$ python -q
>>> import numpy as np
>>> from numpy import linalg as LA
>>> np.set_printoptions(precision=2, suppress=True, linewidth=140, legacy="1.25")
>>> A = np.load("block18.npy")
>>> A
array([[ 5,  1,  5,  1],
       [-5, -5, -5, -5],
       [ 5,  1,  5,  1],
       [-5, -5, -5, -5]])
>>> A @ LA.pinv(A) @ A
array([[ 5.,  1.,  5.,  1.],
       [-5., -5., -5., -5.],
       [ 5.,  1.,  5.,  1.],
       [-5., -5., -5., -5.]])
>>> np.allclose(A[:-1].T @ LA.lstsq(A[:-1].T, A[-1])[0], A[-1])
True
>>> try:
...     LA.inv(A)
... except LA.LinAlgError as e:
...     print(e)
... 
Singular matrix
>>> LA.lstsq(A[:-1].T, A[-1])[2]
2
>>> out = np.array([[1, 3, 3], [1, 1, 2]])
>>> Z = np.kron(out, A)
>>> Z
array([[  5,   1,   5,   1,  15,   3,  15,   3,  15,   3,  15,   3],
       [ -5,  -5,  -5,  -5, -15, -15, -15, -15, -15, -15, -15, -15],
       [  5,   1,   5,   1,  15,   3,  15,   3,  15,   3,  15,   3],
       [ -5,  -5,  -5,  -5, -15, -15, -15, -15, -15, -15, -15, -15],
       [  5,   1,   5,   1,   5,   1,   5,   1,  10,   2,  10,   2],
       [ -5,  -5,  -5,  -5,  -5,  -5,  -5,  -5, -10, -10, -10, -10],
       [  5,   1,   5,   1,   5,   1,   5,   1,  10,   2,  10,   2],
       [ -5,  -5,  -5,  -5,  -5,  -5,  -5,  -5, -10, -10, -10, -10]])
>>> LA.matrix_rank(Z)
4
>>> J = np.array([[3, 0, 0, 0], [7, 4, 0, 0], [0, 0, 0, 0]])
>>> rank = LA.matrix_rank(J)
>>> rank
2
>>> N = LA.svd(J)[2][rank:].T
>>> [int(LA.matrix_rank(np.delete(J, i, axis=0))) for i in range(3)]
[1, 1, 2]
>>> J @ N
array([[0., 0.],
       [0., 0.],
       [0., 0.]])
>>> vec = np.array([1, 0, -2, 1])
>>> J @ np.ones(4)
array([ 3., 11.,  0.])
>>> vec @ J
Traceback (most recent call last):
  File "<python-input-21>", line 1, in <module>
    vec @ J
    ~~~~^~~
ValueError: matmul: Input operand 1 has a mismatch in its core dimension 0, with gufunc signature (n?,k),(k,m?)->(n?,m?) (size 3 is different from 4)
>>> J @ (2 * vec)
array([ 6, 14,  0])
>>> np.round(LA.norm(J, 2), 2)
8.49
>>> round(LA.norm(J[0] - J[1]), 2)
5.66
>>> LA.norm(J, axis=0)
array([7.62, 4.  , 0.  , 0.  ])
>>> round(LA.norm(J, 1), 2), np.round(LA.norm(J, np.inf), 2)
(10.0, 11.0)
>>> LA.norm(J, axis=1)
array([3.  , 8.06, 0.  ])
>>> J[0] @ J[1]
21
>>> round(float(np.trace(LA.pinv(J) @ J)), 2)
2.0
>>> np.allclose(J[:-1].T @ LA.lstsq(J[:-1].T, J[-1])[0], J[-1])
True
>>> np.unique(J.round(6), axis=0).shape
(3, 4)
>>> np.abs(np.diag(LA.qr(J)[1])) > 1e-9
array([ True,  True, False])
>>> np.round(J @ LA.pinv(J) @ J, 2) + 0
array([[3., 0., 0., 0.],
       [7., 4., 0., 0.],
       [0., 0., 0., 0.]])
>>> np.round(LA.norm(A) ** 2 / LA.norm(A, 2) ** 2, 2)
1.08
>>> LA.norm(A, axis=1).argmax()
1
>>> A[1] @ A[3]
100
>>> np.round(LA.norm(A, 1), 2), np.round(LA.norm(A, np.inf), 2)
(20.0, 20.0)
>>> LA.norm(A, axis=0)
array([10.  ,  7.21, 10.  ,  7.21])
>>> np.round(LA.norm(A, 2), 2)
16.77
>>> LA.norm(A, axis=1)
array([ 7.21, 10.  ,  7.21, 10.  ])
>>> sigma = 5 * 0.2 ** np.arange(3)
>>> rng = np.random.default_rng(959)
>>> E = rng.normal(size=(14, 3)) * rng.permutation(sigma)
>>> E.round(2) + 0
array([[  5.94,  -0.26,   1.47],
       [ -9.37,   0.07,  -0.25],
       [ -2.06,  -0.2 ,  -0.56],
       [  2.99,  -0.1 ,  -0.16],
       [  7.53,   0.18,   1.28],
       [  2.55,  -0.24,   0.96],
       [  2.1 ,  -0.13,   1.13],
       [  1.2 ,  -0.26,   0.67],
       [ -5.37,   0.11,   2.01],
       [  2.24,  -0.05,   1.29],
       [-10.47,   0.  ,   0.05],
       [  2.54,   0.29,  -0.16],
       [  1.5 ,   0.15,  -1.64],
       [  5.49,  -0.2 ,  -0.9 ]])
>>> idx = E[:, 2] > np.median(E[:, 2])
>>> r0 = E[idx].mean(axis=0) - E[~idx].mean(axis=0)
>>> r0
array([ 3.65, -0.09,  1.77])
>>> ((E - E.mean(axis=0)) @ r0 > 0).astype(int)
array([1, 0, 0, 1, 1, 1, 1, 1, 0, 1, 0, 1, 1, 1])
>>> np.argsort(-np.abs(r0).round(6), kind="stable")
array([0, 2, 1])
>>> J.reshape(-1, 2)
array([[3, 0],
       [0, 0],
       [7, 4],
       [0, 0],
       [0, 0],
       [0, 0]])
>>> J.reshape(3, 5)
Traceback (most recent call last):
  File "<python-input-51>", line 1, in <module>
    J.reshape(3, 5)
    ~~~~~~~~~^^^^^^
ValueError: cannot reshape array of size 12 into shape (3,5)
>>> blk = J.reshape(3, 2, -1)
>>> np.einsum("ihd,jhd->hij", blk, blk).shape
(2, 3, 3)
>>> blk.sum(axis=1)
array([[3, 0],
       [7, 4],
       [0, 0]])
>>> np.einsum("ihd,ihd->ih", blk, blk)
array([[ 9,  0],
       [65,  0],
       [ 0,  0]])
>>> F = np.loadtxt("sample15.csv", delimiter=",")
>>> F
array([[-2.92, -0.63,  4.01],
       [ 1.93, -0.07, -4.61],
       [ 3.74,  2.59,  2.08],
       [ 2.69,  2.35,  3.5 ],
       [ 2.83,  0.56, -4.08],
       [-4.22, -2.55, -0.86],
       [ 3.9 ,  2.59,  1.74],
       [ 4.28,  1.96, -1.69],
       [-3.01, -2.45, -3.16],
       [ 4.3 ,  1.99, -1.59],
       [-3.73, -2.59, -2.11],
       [ 1.62, -0.26, -4.72],
       [ 0.94, -0.68, -4.86],
       [-2.42, -2.26, -3.74],
       [-2.6 , -0.39,  4.25],
       [ 0.19, -1.1 , -4.87],
       [-1.98, -2.1 , -4.08],
       [ 2.52,  0.34, -4.3 ],
       [-3.93, -1.52,  2.7 ],
       [ 1.66,  1.97,  4.28]])
>>> Uu, sigma, Vh = LA.svd(F)
>>> np.argmax(sigma[:-1] / (sigma[1:] + 1e-6)) + 1
2
>>> sigma.round(2) + 0
array([16.41, 15.19,  0.  ])
>>> out = Uu[:, :2] @ np.diag(sigma[:2]) @ Vh[:2]
>>> out
array([[-2.92, -0.63,  4.01],
       [ 1.93, -0.07, -4.61],
       [ 3.74,  2.59,  2.08],
       [ 2.69,  2.35,  3.5 ],
       [ 2.83,  0.56, -4.08],
       [-4.22, -2.55, -0.86],
       [ 3.9 ,  2.59,  1.74],
       [ 4.28,  1.96, -1.69],
       [-3.01, -2.45, -3.16],
       [ 4.3 ,  1.99, -1.59],
       [-3.73, -2.59, -2.11],
       [ 1.62, -0.26, -4.72],
       [ 0.94, -0.68, -4.86],
       [-2.42, -2.26, -3.74],
       [-2.6 , -0.39,  4.25],
       [ 0.19, -1.1 , -4.87],
       [-1.98, -2.1 , -4.08],
       [ 2.52,  0.34, -4.3 ],
       [-3.93, -1.52,  2.7 ],
       [ 1.66,  1.97,  4.28]])
